% ipython --no-banner

In [1]: import numpy as np

In [2]: from numpy import linalg as LA

In [3]: np.set_printoptions(precision=3, suppress=True, linewidth=120, sign=" ")

In [4]: arr = np.array([[0, 2, 2, 2, 2, 4, 2, 4],
   ...:     [0, 2, 2, 2, 2, 4, 2, 4],
   ...:     [0, 1, 1, 1, 1, 2, 1, 2],
   ...:     [0, 3, 3, 3, 3, 6, 3, 6],
   ...:     [0, -1, -1, -1, -1, -2, -1, -2]])

In [5]: t3 = np.stack([arr, 3 * arr, arr[::-1]])

In [6]: LA.norm(t3, axis=(1, 2))
Out[6]: array([ 15.716,  47.149,  15.716])

In [7]: LA.matrix_rank(t3.reshape(3, -1))
Out[7]: np.int64(2)

In [8]: (t3 @ arr.T).shape
Out[8]: (3, 5, 5)

In [9]: m1 = np.array([[0.5, 0.0, 0.0, 0.0, 0.5],
   ...:     [0.2, 0.2, 0.2, 0.2, 0.2],
   ...:     [0.0, 0.0, 1.0, 0.0, 0.0],
   ...:     [0.5, 0.0, 0.0, 0.5, 0.0],
   ...:     [0.5, 0.0, 0.0, 0.0, 0.5]])

In [10]: arr @ LA.pinv(arr) @ arr
Out[10]: 
array([[ 0.,  2.,  2.,  2.,  2.,  4.,  2.,  4.],
       [ 0.,  2.,  2.,  2.,  2.,  4.,  2.,  4.],
       [ 0.,  1.,  1.,  1.,  1.,  2.,  1.,  2.],
       [ 0.,  3.,  3.,  3.,  3.,  6.,  3.,  6.],
       [ 0., -1., -1., -1., -1., -2., -1., -2.]])

In [11]: try:
    ...:     LA.inv(arr)
    ...: except LA.LinAlgError as e:
    ...:     print(e)
    ...: 
Last 2 dimensions of the array must be square

In [12]: np.unique(arr.round(6), axis=0).shape
Out[12]: (4, 8)

In [13]: np.abs(np.diag(LA.qr(arr)[1])) > 1e-9
Out[13]: array([False,  True, False, False, False])

In [14]: np.round(np.trace(LA.pinv(arr) @ arr), 3)
Out[14]: np.float64(1.0)

In [15]: LA.lstsq(arr[:-1].T, arr[-1])[2]
Out[15]: np.int32(1)

In [16]: Z = np.sign(np.array([[-2, -5, -4, 2], [1, 0, 4, -5], [3, 1, 1, -2], [2, 0, 5, -2]]))

In [17]: other = (np.tril(Z, -1) + np.eye(4)) @ (np.triu(Z, 1) + np.eye(4))

In [18]: w = np.array([-5, 5, -4, 4])

In [19]: A = np.rint(other * w @ LA.inv(other)) + 0

In [20]: A
Out[20]: 
array([[ -3., -11.,   1.,   8.],
       [  0.,  -5.,   0.,   0.],
       [  8.,  -9.,   4.,  -8.],
       [  1., -11.,   1.,   4.]])

In [21]: Uu, sv, Vt = LA.svd(A)

In [22]: sv
Out[22]: array([ 19.382,  14.33 ,   1.396,   1.032])

In [23]: np.argmax(sv[:-1] / (sv[1:] + 1e-6)) + 1
Out[23]: np.int64(2)

In [24]: other = Uu[:, :2] @ np.diag(sv[:2]) @ Vt[:2]

In [25]: round(LA.norm(A - other, 2), 3), round(sv[2], 3)
Out[25]: (np.float64(1.396), np.float64(1.396))

In [26]: w, evecs = LA.eig(A)

In [27]: np.sort(LA.eigvals(A.T))
Out[27]: array([-5., -4.,  4.,  5.])

In [28]: np.round(A @ evecs[:, 0] - w[0] * evecs[:, 0], 3) + 0
Out[28]: array([ 0.,  0.,  0.,  0.])

In [29]: round(np.prod(w), 3)
Out[29]: np.float64(400.0)

In [30]: C2 = A.T @ A

In [31]: np.allclose(C2, C2.T)
Out[31]: True

In [32]: C2
Out[32]: 
array([[ 74., -50.,  30., -84.],
       [-50., 348., -58., -60.],
       [ 30., -58.,  18., -20.],
       [-84., -60., -20., 144.]])

In [33]: np.trace(C2), (A ** 2).sum()
Out[33]: (np.float64(584.0), np.float64(584.0))

In [34]: LA.svd(A, compute_uv=False) ** 2
Out[34]: array([ 375.646,  205.341,    1.948,    1.065])

In [35]: np.diag(C2)
Out[35]: array([  74.,  348.,   18.,  144.])

In [36]: W1 = np.array([[-3, -1, -2, -1], [-1, 2, -1, 2], [0, -1, -2, -3], [2, 1, -3, -2]])

In [37]: c = np.array([-4, -4, -5, -1])

In [38]: hid = np.maximum(A @ W1 + c, 0)

In [39]: (hid > 0).mean(axis=0)
Out[39]: array([ 0.75,  0.  ,  0.25,  0.  ])

In [40]: Z = np.array([[2, 3, 0], [2, 0, 0], [0, 1, 2], [3, 3, 2]])

In [41]: (hid @ Z).round(6).argmax(axis=1)
Out[41]: array([ 1,  1,  2,  1])

In [42]: W1 @ Z
Out[42]: 
array([[-11, -14,  -6],
       [  8,   2,   2],
       [-11, -11, -10],
       [  0,  -3, -10]])

In [43]: M = np.loadtxt("m.csv", delimiter=",")

In [44]: M
Out[44]: 
array([[ 0.708, -0.45 ,  0.064],
       [-0.45 ,  0.287, -0.041],
       [ 0.064, -0.041,  0.006]])

In [45]: # null space of dimension 2

In [46]: w, evecs = LA.eigh(M)

In [47]: x0 = np.array([2, 2, 3])

In [48]: evecs * np.abs(w) @ evecs.T
Out[48]: 
array([[ 0.708, -0.45 ,  0.064],
       [-0.45 ,  0.287, -0.041],
       [ 0.064, -0.041,  0.006]])

In [49]: round(float(x0 @ M @ x0 / (x0 @ x0)), 3), np.round(w[0], 3), w[-1]
Out[49]: (0.042, np.float64(-0.0), np.float64(1.0))

In [50]: round(float(x0 @ M @ x0), 3)
Out[50]: 0.708

In [51]: np.round(LA.eigvalsh(M[1:, 1:]), 3) + 0
Out[51]: array([ 0.   ,  0.292])

In [52]: rng = np.random.default_rng(52403)

In [53]: z = rng.permutation(3)

In [54]: z
Out[54]: array([ 0,  2,  1])

In [55]: other = M[z][:, z]

In [56]: np.round(np.sort(np.abs(LA.eigvals(other))), 3) + 0
Out[56]: array([ 0.,  0.,  1.])

In [57]: np.trace(other)
Out[57]: np.float64(1.0)

In [58]: W0 = np.tanh(np.array([[-0.6, -0.7, 0.7, 0.5],
    ...:     [0.1, 0.9, 0.2, -0.3],
    ...:     [-0.5, -1.3, -0.1, -0.1],
    ...:     [1.5, -1.7, 0.1, -0.4],
    ...:     [0.6, 0.4, -0.1, -1.4],
    ...:     [-1.0, -0.8, 1.1, -1.2],
    ...:     [0.3, -1.7, -0.2, 1.3],
    ...:     [-0.3, -0.5, -0.5, -0.3],
    ...:     [0.7, 0.7, -0.1, 1.6],
    ...:     [1.2, 0.7, 0.2, 0.0],
    ...:     [0.4, 1.6, -0.8, -1.0]]) @ np.array([[1.6, -2.5, 1.2, -1.7, -1.0, 0.3, -0.2],
    ...:     [-0.2, -0.8, -1.1, -1.7, 1.4, -0.7, 0.3],
    ...:     [-0.4, 0.2, -0.4, -2.3, -0.3, -1.7, 0.1],
    ...:     [0.5, 2.5, -0.3, 1.6, -0.4, 0.9, -1.1]]))

In [59]: W0
Out[59]: 
array([[-0.691,  0.998, -0.363,  0.885, -0.658, -0.405, -0.515],
       [-0.245, -0.933, -0.696, -0.99 ,  0.84 , -0.837,  0.537],
       [-0.501,  0.965,  0.716,  0.996, -0.848,  0.686, -0.188],
       [ 0.987, -0.998,  0.999, -0.485, -0.999,  0.804, -0.345],
       [ 0.217, -1.   ,  0.629, -0.999,  0.501, -0.831,  0.91 ],
       [-0.986,  0.345, -0.38 , -0.883,  0.03 , -0.991,  0.883],
       [ 0.914,  0.999,  0.958,  1.   , -0.996,  0.992, -0.965],
       [-0.319,  0.291,  0.446,  0.966, -0.129,  0.686,  0.188],
       [ 0.949,  0.932, -0.354,  0.388, -0.319,  0.869, -0.935],
       [ 0.935, -0.998,  0.53 , -0.999, -0.273, -0.438, -0.01 ],
       [ 0.139, -1.   , -0.578, -0.996,  0.986, -0.493,  0.89 ]])

In [60]: other = W0 / LA.norm(W0, axis=1, keepdims=True)

In [61]: C2 = other @ other.T

In [62]: (C2 - 2 * np.eye(11)).round(6).argmax(axis=1)
Out[62]: array([  2,  10,   7,   9,  10,   1,   8,   2,   6,   4,   1])

In [63]: LA.norm(other, axis=1)
Out[63]: array([ 1.,  1.,  1.,  1.,  1.,  1.,  1.,  1.,  1.,  1.,  1.])

In [64]: C2[3]
Out[64]: array([-0.488, -0.271,  0.054,  1.   ,  0.184, -0.554,  0.435, -0.004,  0.186,  0.694, -0.139])

In [65]: (np.abs(C2) > 0.9).astype(int)
Out[65]: 
array([[ 1,  0,  0,  0,  0,  0,  0,  0,  0,  0,  0],
       [ 0,  1,  1,  0,  0,  0,  1,  0,  0,  0,  1],
       [ 0,  1,  1,  0,  0,  0,  0,  0,  0,  0,  1],
       [ 0,  0,  0,  1,  0,  0,  0,  0,  0,  0,  0],
       [ 0,  0,  0,  0,  1,  0,  0,  0,  0,  0,  0],
       [ 0,  0,  0,  0,  0,  1,  0,  0,  0,  0,  0],
       [ 0,  1,  0,  0,  0,  0,  1,  0,  0,  0,  0],
       [ 0,  0,  0,  0,  0,  0,  0,  1,  0,  0,  0],
       [ 0,  0,  0,  0,  0,  0,  0,  0,  1,  0,  0],
       [ 0,  0,  0,  0,  0,  0,  0,  0,  0,  1,  0],
       [ 0,  1,  1,  0,  0,  0,  0,  0,  0,  0,  1]])
